>>> import numpy as np
>>> import numpy.linalg as la
>>> np.set_printoptions(suppress=True, linewidth=120)
>>> X = np.load("data.npy")
>>> X
array([[  8.972,   0.757,   0.706,   0.492,   7.13 ,   0.397,   3.925,  -7.405,   0.173,  -2.585],
       [  4.615,   3.297,  -3.699,   3.845,   2.987,   0.797,  -3.603,   1.501,  -3.41 ,   1.08 ],
       [ -7.242,  -4.933,   4.02 ,   0.193,  -5.173,  -3.721,  -1.071,   1.852,   1.006,   0.326],
       [  3.231,  -3.754,   1.115,   6.048,   3.536,  -3.615,  -1.452,  -2.351,  -3.384,   3.322],
       [-11.92 ,  -4.189,   0.555,   0.924,  -8.442,  -2.509,  -4.793,   8.103,  -0.683,   5.491],
       [ -6.035,  -1.083,   0.765,   0.233,  -4.775,  -1.666,  -3.164,   4.324,   0.008,   1.073],
       [ -1.557,  -5.473,   5.682,   1.756,  -0.536,  -5.34 ,   1.102,  -3.466,   0.769,  -1.763],
       [  1.05 ,  -1.072,   3.076,  -2.656,   0.96 ,  -0.359,   4.001,  -4.161,   2.821,  -3.635],
       [  7.992,   1.058,   0.606,   0.856,   6.018,  -0.149,   2.722,  -6.061,  -0.146,  -3.001],
       [  3.047,   2.237,  -1.324,  -3.174,   2.377,   3.212,   3.589,  -2.656,   1.572,  -1.389],
       [ -3.943,  -0.183,  -1.317,  -2.231,  -2.291,   2.218,   0.47 ,   2.491,   0.456,   2.922],
       [ 13.39 ,   4.604,  -1.56 ,  -0.465,   9.732,   2.855,   5.258,  -8.701,   0.462,  -4.75 ],
       [  1.938,   2.549,   0.608,  -1.715,  -0.155,   0.365,   0.522,  -1.   ,   1.627,  -4.999],
       [ -2.144,  -1.876,   1.589,   4.47 ,  -2.651,  -4.174,  -5.089,   3.048,  -2.218,   0.253],
       [ -8.993,  -2.859,   1.408,  -2.629,  -6.193,  -0.312,  -0.327,   3.899,   1.808,   2.317],
       [  3.803,   1.903,  -1.319,  -3.632,   3.786,   3.628,   4.866,  -4.072,   1.849,  -0.984],
       [ -4.305,  -5.528,   2.372,   1.957,  -1.387,  -3.11 ,   0.074,  -0.129,  -0.664,   4.261],
       [ -3.945,  -2.718,   1.218,   2.105,  -2.573,  -2.404,  -1.995,   2.332,  -0.988,   2.465],
       [-11.182,  -4.469,   0.819,   0.768,  -7.187,  -1.992,  -3.676,   6.717,  -0.468,   5.898],
       [ -0.706,  -0.193,   2.834,  -2.039,  -1.41 ,  -1.165,   1.273,  -1.366,   2.289,  -4.382]])
>>> left, sigma = la.svd(X)
Traceback (most recent call last):
  File "<python-input-5>", line 1, in <module>
    left, sigma = la.svd(X)
    ^^^^^^^^^^^
ValueError: too many values to unpack (expected 2)
>>> left, sigma, VT = la.svd(X, full_matrices=False)
>>> np.round(left.T @ X @ VT.T, 3) + 0
array([[45.418,  0.   ,  0.   ,  0.   ,  0.   ,  0.   ,  0.   ,  0.   ,  0.   ,  0.   ],
       [ 0.   , 18.113,  0.   ,  0.   ,  0.   ,  0.   ,  0.   ,  0.   ,  0.   ,  0.   ],
       [ 0.   ,  0.   , 17.44 ,  0.   ,  0.   ,  0.   ,  0.   ,  0.   ,  0.   ,  0.   ],
       [ 0.   ,  0.   ,  0.   ,  9.969,  0.   ,  0.   ,  0.   ,  0.   ,  0.   ,  0.   ],
       [ 0.   ,  0.   ,  0.   ,  0.   ,  0.592,  0.   ,  0.   ,  0.   ,  0.   ,  0.   ],
       [ 0.   ,  0.   ,  0.   ,  0.   ,  0.   ,  0.488,  0.   ,  0.   ,  0.   ,  0.   ],
       [ 0.   ,  0.   ,  0.   ,  0.   ,  0.   ,  0.   ,  0.406,  0.   ,  0.   ,  0.   ],
       [ 0.   ,  0.   ,  0.   ,  0.   ,  0.   ,  0.   ,  0.   ,  0.361,  0.   ,  0.   ],
       [ 0.   ,  0.   ,  0.   ,  0.   ,  0.   ,  0.   ,  0.   ,  0.   ,  0.313,  0.   ],
       [ 0.   ,  0.   ,  0.   ,  0.   ,  0.   ,  0.   ,  0.   ,  0.   ,  0.   ,  0.219]])
>>> round(float(np.sqrt((sigma ** 2).sum())), 3), round(float(la.norm(X)), 3)
(52.872, 52.872)
>>> np.round(np.abs(VT[0]), 3)
array([0.642, 0.236, 0.076, 0.046, 0.459, 0.152, 0.246, 0.409, 0.025, 0.251])
>>> sigma.round(3)
array([45.418, 18.113, 17.44 ,  9.969,  0.592,  0.488,  0.406,  0.361,  0.313,  0.219])
>>> left.shape, sigma.shape, VT.shape
((20, 10), (10,), (10, 10))
